>>> import numpy as np
>>> np.set_printoptions(precision=2, suppress=True, linewidth=160, floatmode="fixed")
>>> def rd(a):
...     return np.round(a, 2) + 0
... 
>>> K = np.array([[-4.95, -9.99, -9.58],
...     [-7.45, -12.85, -10.01],
...     [-5.06, -8.79, -10.19],
...     [-6.25, -10.58, -10.18],
...     [-5.92, -8.27, -11.02],
...     [-3.57, -11.1, -9.62],
...     [-6.73, -7.61, -9.39],
...     [-5.39, -10.54, -10.68],
...     [-4.74, -11.68, -9.71],
...     [-4.13, -8.77, -10.67],
...     [-4.8, -10.69, -10.42],
...     [-4.73, -11.34, -11.34],
...     [-5.02, -8.86, -10.91]])
>>> x = np.array([-5, 3, 3])
>>> y = K @ x
>>> rd(np.linalg.pinv(K) @ K)
array([[1.00, 0.00, 0.00],
       [0.00, 1.00, 0.00],
       [0.00, 0.00, 1.00]])
>>> rd(np.linalg.solve(K.T @ K, K.T @ y))
array([-5.00,  3.00,  3.00])
>>> rd(np.linalg.lstsq(K, y)[0])
array([-5.00,  3.00,  3.00])
>>> rng = np.random.default_rng(1123)
>>> y = y + 0.1 * rng.normal(size=13)
>>> rd(y)
array([-33.97, -31.24, -31.61, -30.94, -28.32, -44.40, -17.34, -36.82, -40.43, -37.79, -39.47, -44.41, -34.24])
>>> coef, *_ = np.linalg.lstsq(K, y)
>>> rd(coef)
array([-5.04,  2.99,  3.03])
>>> rd(np.linalg.norm(y - K @ coef))
np.float64(0.19)
>>> m1 = np.load("test7.npy")
>>> m1
array([[ 3.53, -3.40, -0.84, -2.95],
       [ 3.95,  0.58, -1.52,  2.40],
       [-0.90,  1.25,  3.87, -0.69],
       [-1.28,  1.89, -2.33, -3.33],
       [-2.29, -1.94,  4.33, -0.33],
       [-0.84,  1.12, -5.22, -7.45],
       [ 3.41,  4.19,  0.25, -3.14],
       [-4.74,  1.05, -1.02,  2.58],
       [ 3.17, -0.96, -3.52,  3.44],
       [ 2.89,  2.63,  1.69,  2.13],
       [ 3.33, -6.69, -4.01,  4.13],
       [ 2.21,  2.16, -1.13, -3.72],
       [-1.04,  1.86,  2.86, -0.47],
       [-0.76,  2.99,  1.37,  0.03],
       [ 0.99, -0.86, -0.70,  2.74],
       [ 1.11,  0.56, -6.30,  1.02],
       [-4.01,  1.99, -3.38,  0.11],
       [ 7.03,  5.26,  3.23, -0.78],
       [ 2.17,  0.74, -1.95,  0.08],
       [ 0.37,  5.15, -1.25,  0.75]])
>>> B = m1 / np.linalg.norm(m1, axis=1)
Traceback (most recent call last):
  File "<python-input-17>", line 1, in <module>
    B = m1 / np.linalg.norm(m1, axis=1)
        ~~~^~~~~~~~~~~~~~~~~~~~~~~~~~~~
ValueError: operands could not be broadcast together with shapes (20,4) (20,) 
>>> B = m1 / np.linalg.norm(m1, axis=1, keepdims=True)
>>> cov = B @ B.T
>>> rd(np.linalg.norm(B, axis=1))
array([1.00, 1.00, 1.00, 1.00, 1.00, 1.00, 1.00, 1.00, 1.00, 1.00, 1.00, 1.00, 1.00, 1.00, 1.00, 1.00, 1.00, 1.00, 1.00, 1.00])
>>> rd(cov[13])
array([-0.72, -0.20,  0.68,  0.21,  0.10, -0.11,  0.48,  0.29, -0.50,  0.50, -0.88,  0.19,  0.84,  1.00, -0.40, -0.35,  0.23,  0.47, -0.21,  0.74])
>>> np.argwhere(np.triu(np.abs(cov) > 0.95, 1))
array([[ 2, 12]])
>>> cov = m1.T @ m1
>>> np.allclose(cov, cov.T)
True
>>> rd(np.diag(cov))
array([179.15, 170.12, 180.58, 155.38])
>>> rd(np.linalg.svd(m1, compute_uv=False) ** 2)
array([223.33, 188.42, 172.65, 100.83])
>>> (m1 @ m1.T).shape
(20, 20)
>>> rd(np.linalg.eigvalsh(cov)[::-1])
array([223.33, 188.42, 172.65, 100.83])
>>> x = np.array([3, 0, 1, 2])
>>> y = m1 @ x
>>> coef, lr = np.zeros(4), 1 / np.linalg.norm(m1, 2) ** 2
>>> for i in range(25):
...     coef -= lr * m1.T @ (m1 @ coef - y)
...     if i % 5 == 0: print(i, round(np.linalg.norm(m1 @ coef - y), 2))
... 
0 10.53
5 0.07
10 0.0
15 0.0
20 0.0
>>> rd(coef)
array([3.00, 0.00, 1.00, 2.00])
>>> rd(np.linalg.cond(m1))
np.float64(1.49)
>>> Xc = m1 - m1.mean(axis=0)
>>> U, sigma, Vt = np.linalg.svd(Xc, full_matrices=False)
>>> rd(Vt[0] * np.sign(Vt[0, np.abs(Vt[0]).argmax()]))
array([-0.11,  0.67,  0.55, -0.48])
>>> np.abs(Vt[0]).argmax()
np.int64(1)
>>> np.abs(U[:, 0]).argmax()
np.int64(10)
>>> arr = np.load("a.npy")
>>> arr
array([[-5.24, -1.89, -7.99],
       [-5.07, -2.01, -7.91],
       [-5.02, -1.91, -8.02],
       [-4.84, -2.07, -8.03],
       [-5.09, -1.84, -8.05],
       [-5.11, -2.10, -7.90],
       [ 6.13, -4.87,  2.09],
       [ 6.03, -4.90,  2.00],
       [ 5.99, -5.02,  1.99],
       [ 5.88, -4.96,  1.98],
       [ 5.83, -5.24,  2.02],
       [ 6.02, -5.06,  1.88],
       [ 5.08,  5.07,  4.71],
       [ 4.89,  5.09,  5.20],
       [ 5.15,  4.93,  4.97],
       [ 4.96,  4.97,  4.94],
       [ 4.93,  4.84,  5.11],
       [ 5.06,  5.12,  5.06]])
>>> Xc = m1 - m1.mean(axis=0)
>>> V = np.linalg.svd(Xc)[2][:3]
>>> B = Xc - Xc @ V.T @ V
>>> rd(np.diag(V.T @ V))
array([1.00, 0.47, 0.82, 0.71])
>>> rd(np.linalg.norm(B) / np.linalg.norm(Xc))
np.float64(0.38)
>>> rd((Xc @ V.T).std(axis=0))
array([3.33, 2.94, 2.75])
>>> B = np.c_[arr[:, :1] @ np.array([[-1]]), np.array([0, -2, -2, 3, 4, -2, -4, -1, -4, 4, -1, 0, -1, 3, 4, 0, -2, -5])]
>>> B
array([[ 5.24,  0.00],
       [ 5.07, -2.00],
       [ 5.02, -2.00],
       [ 4.84,  3.00],
       [ 5.09,  4.00],
       [ 5.11, -2.00],
       [-6.13, -4.00],
       [-6.03, -1.00],
       [-5.99, -4.00],
       [-5.88,  4.00],
       [-5.83, -1.00],
       [-6.02,  0.00],
       [-5.08, -1.00],
       [-4.89,  3.00],
       [-5.15,  4.00],
       [-4.96,  0.00],
       [-4.93, -2.00],
       [-5.06, -5.00]])
>>> np.linalg.matrix_rank(B)
np.int64(2)
>>> rd(np.linalg.norm(B - arr @ np.linalg.lstsq(arr, B)[0], axis=0))
array([ 0.00, 11.65])
>>> np.linalg.matrix_rank(np.c_[arr, B])
np.int64(4)
>>> rd(np.linalg.norm(np.linalg.qr(arr)[0].T @ B, axis=0) ** 2 / ((B ** 2).sum(axis=0) + 1e-12))
array([1.00, 0.04])
>>> M = np.load("w.npy")
>>> M
array([[-3, -2,  0,  0, -1],
       [ 3,  3,  3, -3,  1],
       [-1, -2, -3, -2, -2],
       [ 2, -3, -3, -2,  1],
       [-1,  0,  3,  2,  2]])
>>> B = np.linalg.inv(M)
>>> rd(np.linalg.det(M) * np.linalg.det(B))
np.float64(1.0)
>>> np.allclose(B, M.T)
False
>>> rd(np.linalg.cond(M))
np.float64(107.36)
>>> rd(np.linalg.inv(B))
array([[-3.00, -2.00,  0.00,  0.00, -1.00],
       [ 3.00,  3.00,  3.00, -3.00,  1.00],
       [-1.00, -2.00, -3.00, -2.00, -2.00],
       [ 2.00, -3.00, -3.00, -2.00,  1.00],
       [-1.00,  0.00,  3.00,  2.00,  2.00]])
>>> rd(B)
array([[ 3.00,  0.00, -4.50,  1.00, -3.50],
       [-3.00,  0.00,  4.00, -1.00,  3.00],
       [ 2.73,  0.13, -3.63,  0.73, -2.70],
       [ 1.40, -0.20, -2.30,  0.40, -1.70],
       [-4.00,  0.00,  5.50, -1.00,  4.50]])
>>> x = np.array([4, 5, 0, 2, 5])
>>> M @ (2 * x)
array([-54,  52, -56, -12,  20])
>>> M @ np.eye(5)[4]
array([-1.00,  1.00, -2.00,  1.00,  2.00])
>>> np.einsum("ij,j->i", M, x)
array([-27,  26, -28,  -6,  10])
>>> M @ x
array([-27,  26, -28,  -6,  10])
>>> (M @ x).argmax()
np.int64(1)
>>> rd(np.linalg.det(M[::-1]))
np.float64(-30.0)
>>> mat = np.array([[0, 1, 0, 0, 1],
...     [1, 0, 1, 0, 0],
...     [0, 1, 0, 1, 0],
...     [0, 0, 1, 0, 1],
...     [1, 0, 0, 1, 0]])
>>> mat @ mat
array([[2, 0, 1, 1, 0],
       [0, 2, 0, 1, 1],
       [1, 0, 2, 0, 1],
       [1, 1, 0, 2, 0],
       [0, 1, 1, 0, 2]])
>>> np.trace(mat @ mat @ mat) // 6
np.int64(0)
>>> mat.sum(axis=0)
array([2, 2, 2, 2, 2])
>>> L = np.diag(mat.sum(axis=1)) - mat
>>> L
array([[ 2, -1,  0,  0, -1],
       [-1,  2, -1,  0,  0],
       [ 0, -1,  2, -1,  0],
       [ 0,  0, -1,  2, -1],
       [-1,  0,  0, -1,  2]])
>>> rd(np.linalg.eigvalsh(L))
array([0.00, 1.38, 1.38, 3.62, 3.62])
>>> round(np.linalg.det(L[1:, 1:]))
5
>>> np.linalg.matrix_rank(L)
np.int64(4)
>>> np.allclose(mat @ mat.T, mat.T @ mat)
True
>>> rd(np.sort(np.abs(np.linalg.eigvals(mat))))
array([0.62, 0.62, 1.62, 1.62, 2.00])
>>> W0 = np.load("arr.npy")
>>> W0
array([[ 3, -3,  3, -8, -2],
       [-3,  3, -3,  3, -8],
       [ 3, -3,  3, -3,  3],
       [-8,  3, -3,  3, -3],
       [-2, -8,  3, -3,  3]])
>>> w, V = np.linalg.eig(W0)
>>> rd(np.sort(np.linalg.eigvals(np.linalg.inv(W0))))
array([-0.32, -0.13,  0.06,  0.12,  1.80])
>>> rd(np.sort(np.linalg.eigvals(W0.T)))
array([-7.83, -3.09,  0.55,  8.09, 17.27])
>>> rd(np.prod(w))
np.float64(1875.0)
>>> rd(w)
array([17.27,  8.09, -7.83, -3.09,  0.55])
>>> rd(np.sort(np.linalg.eigvals(W0 @ W0)))
array([  0.31,   9.55,  61.29,  65.45, 298.40])
